$ python3 -q
>>> import numpy as np
>>> np.set_printoptions(precision=3, suppress=True, linewidth=120)
>>> rd = lambda a: np.round(a, 3) + 0
>>> F = np.array([[0.0, 0.0, 0.0, 0.0],
...     [0.0, 0.0, -1.0, 0.0],
...     [0.0, -1.0, 0.0, 0.0],
...     [0.0, 0.0, 0.0, 0.0]])
>>> F.T @ F
array([[0., 0., 0., 0.],
       [0., 1., 0., 0.],
       [0., 0., 1., 0.],
       [0., 0., 0., 0.]])
>>> rd(np.linalg.norm(F, axis=0))
array([0., 1., 1., 0.])
>>> M = np.load("dump.npy")
>>> M
array([[ 13.398,   4.242,   1.464],
       [  2.26 ,   2.657,   0.854],
       [  8.549,   2.519,   0.561],
       [ -6.082,  -3.82 ,   1.137],
       [-21.493,  -4.51 ,   0.223],
       [ 16.656,  -4.621,  -1.184],
       [ 27.317,   3.54 ,   0.019],
       [-12.712,  -3.089,   0.004],
       [  9.716,  -3.448,   0.357],
       [  4.358,   1.179,  -1.082],
       [  5.682,   1.547,  -1.366],
       [-16.73 ,  -1.007,   0.05 ],
       [ 21.225,  -0.568,   1.904],
       [ -2.539,   3.785,   0.702],
       [ 24.38 ,   1.876,  -1.231],
       [ 12.199,   0.373,  -0.683],
       [ -5.521,   2.926,  -0.79 ],
       [ 10.731,  -4.199,   0.429],
       [ 10.642,  -0.152,   0.17 ],
       [-41.435,  -1.725,   0.067],
       [  5.358,  -0.208,   0.664]])
>>> Xc = M - M.mean(axis=0)
>>> evecs = np.linalg.svd(Xc)[2][:1]
>>> other = Xc - Xc @ evecs.T @ evecs
>>> rd(np.cov(Xc @ evecs.T, rowvar=False))
np.float64(269.14)
>>> rd(np.linalg.norm(other) / np.linalg.norm(Xc))
np.float64(0.176)
>>> np.linalg.norm(other, axis=1).round(6).argmax()
np.int64(5)
>>> rd(other.std(axis=0))
array([0.159, 2.718, 0.879])
>>> vec = np.array([0, 8, 2])
>>> target = M @ vec
>>> rd(np.linalg.lstsq(M, target)[0])
array([0., 8., 2.])
>>> rd(np.linalg.pinv(M) @ M)
array([[1., 0., 0.],
       [0., 1., 0.],
       [0., 0., 1.]])
>>> rng = np.random.default_rng(338027)
>>> target = target + 0.05 * rng.normal(size=21)
>>> rd(target)
array([ 36.799,  22.978,  21.241, -28.346, -35.638, -39.301,  28.33 , -24.665, -26.894,   7.246,   9.593,  -7.916,
        -0.792,  31.673,  12.499,   1.66 ,  21.797, -32.747,  -0.79 , -13.579,  -0.395])
>>> c, *_ = np.linalg.lstsq(M, target)
>>> rd(c)
array([-0.001,  7.998,  1.987])
>>> rd(np.linalg.norm(target - M @ c))
np.float64(0.177)
>>> blk = np.stack([M, 5 * M, M[::-1]])
>>> rd(np.linalg.norm(blk, axis=(1, 2)))
array([ 75.911, 379.556,  75.911])
>>> (blk @ M.T).shape
(3, 21, 21)
>>> Xc = (M - M.mean(axis=0)) / M.std(axis=0)
>>> np.argwhere(np.abs(Xc) > 2)
array([[12,  2],
       [19,  0]])
>>> c = np.linalg.lstsq(np.delete(Xc, 2, axis=1), Xc[:, 2])[0]
>>> rd(c)
array([-0.039,  0.018])
>>> X = np.load("x.npy")
>>> X
array([[2, 2, 2, 2],
       [2, 2, 2, 2],
       [2, 1, 3, 3]])
>>> # row 1 repeats row 0
>>> f = np.array([2, 2])
>>> np.cross(X[2, :3], X[1, :3])
array([-4,  2,  2])
>>> np.convolve(X[2], f)
array([ 4,  6,  8, 12,  6])
>>> f = np.array([0, 1, -2, 0])
>>> v = np.array([-1, 2])
>>> feats = np.outer(f, v)
>>> feats
array([[ 0,  0],
       [-1,  2],
       [ 2, -4],
       [ 0,  0]])
>>> # row 3 repeats row 0
>>> U, sigma, Vt = np.linalg.svd(feats)
>>> rd(sigma)
array([5., 0.])
>>> np.argmax(sigma[:-1] / (sigma[1:] + 1e-6)) + 1
np.int64(1)
>>> other = U[:, :1] @ np.diag(sigma[:1]) @ Vt[:1]
>>> rd(other)
array([[ 0.,  0.],
       [-1.,  2.],
       [ 2., -4.],
       [ 0.,  0.]])
>>> rd(np.linalg.norm(feats - other) / np.linalg.norm(feats))
np.float64(0.0)
>>> np.linalg.matrix_rank(other)
np.int64(1)
>>> np.linalg.matrix_rank(feats, rtol=0.05)
np.int64(1)
>>> rd(np.linalg.norm(feats - other, 2)), rd(sigma[1])
(np.float64(0.0), np.float64(0.0))
>>> arr = np.load("run7.npy")
>>> arr
array([[-12.389,  -5.006,  14.882],
       [  1.102, -19.039,  -6.024],
       [  7.525,  17.405,  -6.359],
       [ -6.332, -10.983,  15.469],
       [  3.267,  12.994, -14.849],
       [  0.332,   3.158, -19.746],
       [ 15.224, -10.434,   7.705],
       [-15.216,   8.158,  10.096],
       [ -5.286,  -8.888, -17.119],
       [ -6.969,  14.381,  12.025],
       [-14.752,  -1.665,  13.402],
       [  5.441,  12.115, -14.954],
       [  6.216, -14.425, -12.381],
       [  1.305, -12.401,  15.637],
       [  2.427, -18.171,   7.994],
       [ 14.326,  -6.349, -12.428],
       [  3.773,   2.153,  19.522],
       [-13.995,   3.159,  13.934],
       [ 13.573,  14.68 ,  -0.508],
       [-16.588, -10.894,  -2.481],
       [ -2.876,  14.359, -13.621],
       [ 13.648,   2.   ,  14.482],
       [  3.012,   5.743,  18.919],
       [-19.554,   4.193,   0.261],
       [ -2.982, -17.844,   8.527],
       [ 10.105,  13.83 , -10.326]])
>>> z = arr[:, 1] > np.median(arr[:, 1])
>>> f = arr[z].mean(axis=0) - arr[~z].mean(axis=0)
>>> rd((((arr - arr.mean(axis=0)) @ f > 0) == z).mean())
np.float64(0.962)
>>> rd(f)
array([-0.577, 20.033, -4.098])
>>> f, v = arr[20], arr[4]
>>> rd(f @ v)
np.float64(379.443)
>>> pr = (f @ v) / (f @ f) * f
>>> rd(np.outer(f, v))
array([[  -9.396,  -37.371,   42.706],
       [  46.911,  186.581, -213.217],
       [ -44.5  , -176.991,  202.258]])
>>> rd(pr)
array([ -2.728,  13.622, -12.922])
>>> Xc = arr - arr.mean(axis=0)
>>> U, sigma, Vt = np.linalg.svd(Xc, full_matrices=False)
>>> rd(Vt[0] * np.sign(Vt[0, np.abs(Vt[0]).argmax()]))
array([-0.347, -0.444,  0.826])
>>> rd(np.abs(Vt[-1]))
array([0.912, 0.044, 0.407])
>>> np.abs(U[:, 0]).argmax()
np.int64(11)
>>> rd((sigma ** 2).sum() ** 2 / (sigma ** 4).sum())
np.float64(2.722)
>>> np.abs(Vt[0]).argmax()
np.int64(2)
>>> other = np.c_[arr[:, :2] @ np.array([[8, -9], [2, 8]]), np.array([-2, 2, 3, 3, -1, 2, 2, -3, 2, -2, 2, 1, 3, 1, 2, -3, 3, 3, 2, 3, -2, -3, 2, -1, -2, -3])]
>>> rd(other)
array([[-109.124,   71.453,   -2.   ],
       [ -29.262, -162.23 ,    2.   ],
       [  95.01 ,   71.515,    3.   ],
       [ -72.622,  -30.876,    3.   ],
       [  52.124,   74.549,   -1.   ],
       [   8.972,   22.276,    2.   ],
       [ 100.924, -220.488,    2.   ],
       [-105.412,  202.208,   -3.   ],
       [ -60.064,  -23.53 ,    2.   ],
       [ -26.99 ,  177.769,   -2.   ],
       [-121.346,  119.448,    2.   ],
       [  67.758,   47.951,    1.   ],
       [  20.878, -171.344,    3.   ],
       [ -14.362, -110.953,    1.   ],
       [ -16.926, -167.211,    2.   ],
       [ 101.91 , -179.726,   -3.   ],
       [  34.49 ,  -16.733,    3.   ],
       [-105.642,  151.227,    3.   ],
       [ 137.944,   -4.717,    2.   ],
       [-154.492,   62.14 ,    3.   ],
       [   5.71 ,  140.756,   -2.   ],
       [ 113.184, -106.832,   -3.   ],
       [  35.582,   18.836,    2.   ],
       [-148.046,  209.53 ,   -1.   ],
       [ -59.544, -115.914,   -2.   ],
       [ 108.5  ,   19.695,   -3.   ]])
>>> rd(np.linalg.norm(other - arr @ np.linalg.lstsq(arr, other)[0], axis=0))
array([ 0.   ,  0.   , 11.454])
>>> np.linalg.matrix_rank(np.c_[arr, other])
np.int64(4)
>>> np.linalg.matrix_rank(other)
np.int64(3)
>>> P = other @ np.linalg.solve(other.T @ other, other.T)
>>> rd(np.linalg.eigvalsh(P))
array([0., 0., 0., 0., 0., 0., 0., 0., 0., 0., 0., 0., 0., 0., 0., 0., 0., 0., 0., 0., 0., 0., 0., 1., 1., 1.])
>>> rd(P @ other[:, 0])
array([-109.124,  -29.262,   95.01 ,  -72.622,   52.124,    8.972,  100.924, -105.412,  -60.064,  -26.99 , -121.346,
         67.758,   20.878,  -14.362,  -16.926,  101.91 ,   34.49 , -105.642,  137.944, -154.492,    5.71 ,  113.184,
         35.582, -148.046,  -59.544,  108.5  ])
>>> rd(np.trace(P))
np.float64(3.0)
>>> J = np.load("block14.npy")
>>> J
array([[ 0.,  0., -2.],
       [ 0.,  0.,  0.],
       [-2.,  0.,  0.]])
>>> w, evecs = np.linalg.eigh(J)
>>> vec = np.array([8, 0, -7])
>>> np.abs(J).sum(axis=1).max(), np.abs(w).max()
(np.float64(2.0), np.float64(2.0))
>>> rd(np.linalg.eigvalsh(J[1:, 1:]))
array([0., 0.])
>>> rd(evecs * np.maximum(w, 0) @ evecs.T)
array([[ 1.,  0., -1.],
       [ 0.,  0.,  0.],
       [-1.,  0.,  1.]])
>>> U, sigma, Vt = np.linalg.svd(J)
>>> evecs = Vt[:(sigma > 1e-8).sum()]
>>> vec = J[0] + 5 * J[1] + rng.integers(2) * np.eye(3)[1]
>>> vec
array([ 0.,  0., -2.])
>>> np.linalg.matrix_rank(np.vstack([J, vec]))
np.int64(2)
>>> evecs.T @ evecs
array([[1., 0., 0.],
       [0., 0., 0.],
       [0., 0., 1.]])
>>> np.allclose(evecs.T @ evecs @ vec, vec)
True
>>> J @ J
array([[4., 0., 0.],
       [0., 0., 0.],
       [0., 0., 4.]])
>>> rd(np.linalg.det(J))
np.float64(0.0)
>>> np.allclose(J @ J.T, J.T @ J)
True
>>> np.allclose(J, J.T)
True
>>> (J + J.T) / 2
array([[ 0.,  0., -2.],
       [ 0.,  0.,  0.],
       [-2.,  0.,  0.]])
>>> rd(np.linalg.matrix_power(J, 3))
array([[ 0.,  0., -8.],
       [ 0.,  0.,  0.],
       [-8.,  0.,  0.]])
>>> J[:, 0] @ J[:, 1]
np.float64(0.0)
>>> rd(np.linalg.svd(J, compute_uv=False))
array([2., 2., 0.])
>>> J @ J.T
array([[4., 0., 0.],
       [0., 0., 0.],
       [0., 0., 4.]])
>>> t = np.sort(rng.uniform(-2, 2, 16))
>>> K = np.c_[t, t ** 2, t ** 3] @ np.array([[7, 7, 9], [7, 4, 9], [1, 3, 3]])
>>> rd(K)
array([[  4.434, -17.616,  -4.665],
       [  0.299,  -8.483,  -3.053],
       [ -1.831,  -3.887,  -2.907],
       [ -1.885,  -3.542,  -2.841],
       [  1.985,   1.851,   2.572],
       [  2.234,   2.074,   2.9  ],
       [  3.195,   2.93 ,   4.173],
       [  5.454,   4.946,   7.234],
       [  6.651,   6.029,   8.891],
       [  8.123,   7.379,  10.959],
       [  9.063,   8.253,  12.296],
       [  9.423,   8.59 ,  12.811],
       [ 11.761,  10.817,  16.199],
       [ 12.679,  11.708,  17.548],
       [ 22.372,  21.641,  32.316],
       [ 35.271,  36.117,  53.112]])
>>> Xc = K - K.mean(axis=0)
>>> evecs = np.linalg.svd(Xc)[2][:2]
>>> other = Xc - Xc @ evecs.T @ evecs
>>> rd(np.linalg.norm(other) / np.linalg.norm(Xc))
np.float64(0.018)
>>> rd((Xc @ evecs.T).std(axis=0))
array([20.462,  3.539])
>>> rd(np.cov(Xc @ evecs.T, rowvar=False))
array([[446.612,   0.   ],
       [  0.   ,  13.361]])
>>> rd(np.diag(evecs.T @ evecs))
array([0.553, 0.897, 0.55 ])
>>> np.linalg.norm(other, axis=1).round(6).argmax()
np.int64(2)
